>>> import numpy as np
>>> np.set_printoptions(precision=3, suppress=True, linewidth=140, sign=" ")
>>> J = np.load("block19.npy")
>>> J
array([[ 0, -3,  3,  5, -1, -7, -8,  6],
       [ 0,  0,  3,  5, -2,  1,  9,  5],
       [ 0,  0,  0,  7,  3, -3, -5,  2],
       [ 0,  0,  0,  0, -2,  9,  2, -2],
       [ 0,  0,  0,  0,  0,  6, -4, -4],
       [ 0,  0,  0,  0,  0,  0,  7,  4],
       [ 0,  0,  0,  0,  0,  0,  0,  5],
       [ 0,  0,  0,  0,  0,  0,  0,  0]])
>>> left, s, Vh = np.linalg.svd(J)
>>> s
array([ 18.116,  15.212,   8.971,   5.413,   3.813,   0.836,   0.62 ,   0.   ])
>>> M2 = left[:, :7] @ np.diag(s[:7]) @ Vh[:7]
>>> round(float(np.linalg.norm(J - M2) / np.linalg.norm(J)), 3)
0.0
>>> np.linalg.matrix_rank(M2)
np.int64(7)
>>> round(np.linalg.norm(J - M2, 2), 3), s[7]
(np.float64(0.0), np.float64(0.0))
>>> round(float(np.abs(J - M2).max()), 3)
0.0
>>> feats = np.load("test4.npy")
>>> feats
array([[ 0.,  5.,  9.,  4.,  6.,  2.],
       [ 0.,  0.,  2., -5.,  2.,  3.],
       [ 0., -1.,  5., -4., -1.,  2.],
       [ 0., -5.,  5.,  3., -5.,  1.],
       [ 0.,  5.,  1., -5., -3., -3.],
       [ 0.,  3.,  5.,  3.,  0.,  1.]])
>>> np.linalg.cond(feats) > 100
np.True_
>>> np.linalg.matrix_rank(feats, rtol=0.1)
np.int64(4)
>>> r = np.linalg.matrix_rank(feats)
>>> r
np.int64(5)
>>> null = np.linalg.svd(feats)[2][r:].T
>>> [int(np.linalg.matrix_rank(feats[:i])) for i in range(1, len(feats) + 1)]
[1, 2, 3, 4, 5, 5]
>>> np.allclose(feats @ null, 0)
True
>>> [int(np.linalg.matrix_rank(np.delete(feats, i, axis=0))) for i in range(6)]
[5, 5, 5, 5, 5, 5]
>>> np.linalg.matrix_rank(feats.T @ feats), np.linalg.matrix_rank(feats @ feats.T)
(np.int64(5), np.int64(5))
>>> feats @ null
array([[ 0.],
       [ 0.],
       [ 0.],
       [ 0.],
       [ 0.],
       [ 0.]])
>>> left, s, Vh = np.linalg.svd(feats)
>>> np.argmax(s[:-1] / (s[1:] + 1e-6)) + 1
np.int64(5)
>>> s
array([ 14.36 ,  10.299,   9.352,   6.895,   1.317,   0.   ])
>>> M2 = left[:, :5] @ np.diag(s[:5]) @ Vh[:5]
>>> np.linalg.matrix_rank(M2)
np.int64(5)
>>> M2.round(3) + 0
array([[ 0.,  5.,  9.,  4.,  6.,  2.],
       [ 0.,  0.,  2., -5.,  2.,  3.],
       [ 0., -1.,  5., -4., -1.,  2.],
       [ 0., -5.,  5.,  3., -5.,  1.],
       [ 0.,  5.,  1., -5., -3., -3.],
       [ 0.,  3.,  5.,  3.,  0.,  1.]])
>>> round(float(np.abs(feats - M2).max()), 3)
0.0
>>> th = np.radians(60)
>>> R = np.eye(6)
>>> R[4, 4] = R[1, 1] = np.cos(th)
>>> R[4, 1], R[1, 4] = -np.sin(th), np.sin(th)
>>> R
array([[ 1.   ,  0.   ,  0.   ,  0.   ,  0.   ,  0.   ],
       [ 0.   ,  0.5  ,  0.   ,  0.   ,  0.866,  0.   ],
       [ 0.   ,  0.   ,  1.   ,  0.   ,  0.   ,  0.   ],
       [ 0.   ,  0.   ,  0.   ,  1.   ,  0.   ,  0.   ],
       [ 0.   , -0.866,  0.   ,  0.   ,  0.5  ,  0.   ],
       [ 0.   ,  0.   ,  0.   ,  0.   ,  0.   ,  1.   ]])
>>> M2 = feats @ R.T
>>> round(np.linalg.det(R), 3), np.trace(R)
(np.float64(1.0), np.float64(5.0))
>>> M2
array([[ 0.   ,  7.696,  9.   ,  4.   , -1.33 ,  2.   ],
       [ 0.   ,  1.732,  2.   , -5.   ,  1.   ,  3.   ],
       [ 0.   , -1.366,  5.   , -4.   ,  0.366,  2.   ],
       [ 0.   , -6.83 ,  5.   ,  3.   ,  1.83 ,  1.   ],
       [ 0.   , -0.098,  1.   , -5.   , -5.83 , -3.   ],
       [ 0.   ,  1.5  ,  5.   ,  3.   , -2.598,  1.   ]])
>>> np.linalg.svd(feats, compute_uv=False), np.linalg.svd(M2, compute_uv=False)
(array([ 14.36 ,  10.299,   9.352,   6.895,   1.317,   0.   ]), array([ 14.36 ,  10.299,   9.352,   6.895,   1.317,   0.   ]))
>>> np.allclose(feats @ feats.T, M2 @ M2.T)
True
>>> left, s, Vh = np.linalg.svd(feats)
>>> evecs = Vh[:(s > 1e-8).sum()]
>>> rng = np.random.default_rng(89)
>>> vec = feats[5] + 4 * feats[2] + rng.integers(2) * np.eye(6)[3]
>>> vec
array([  0.,  -1.,  25., -12.,  -4.,   9.])
>>> np.round(evecs.T @ evecs, 3) + 0
array([[ 0.,  0.,  0.,  0.,  0.,  0.],
       [ 0.,  1.,  0.,  0.,  0.,  0.],
       [ 0.,  0.,  1.,  0.,  0.,  0.],
       [ 0.,  0.,  0.,  1.,  0.,  0.],
       [ 0.,  0.,  0.,  0.,  1.,  0.],
       [ 0.,  0.,  0.,  0.,  0.,  1.]])
>>> np.allclose(evecs.T @ evecs @ vec, vec)
True
>>> np.linalg.matrix_rank(np.vstack([feats, vec]))
np.int64(5)
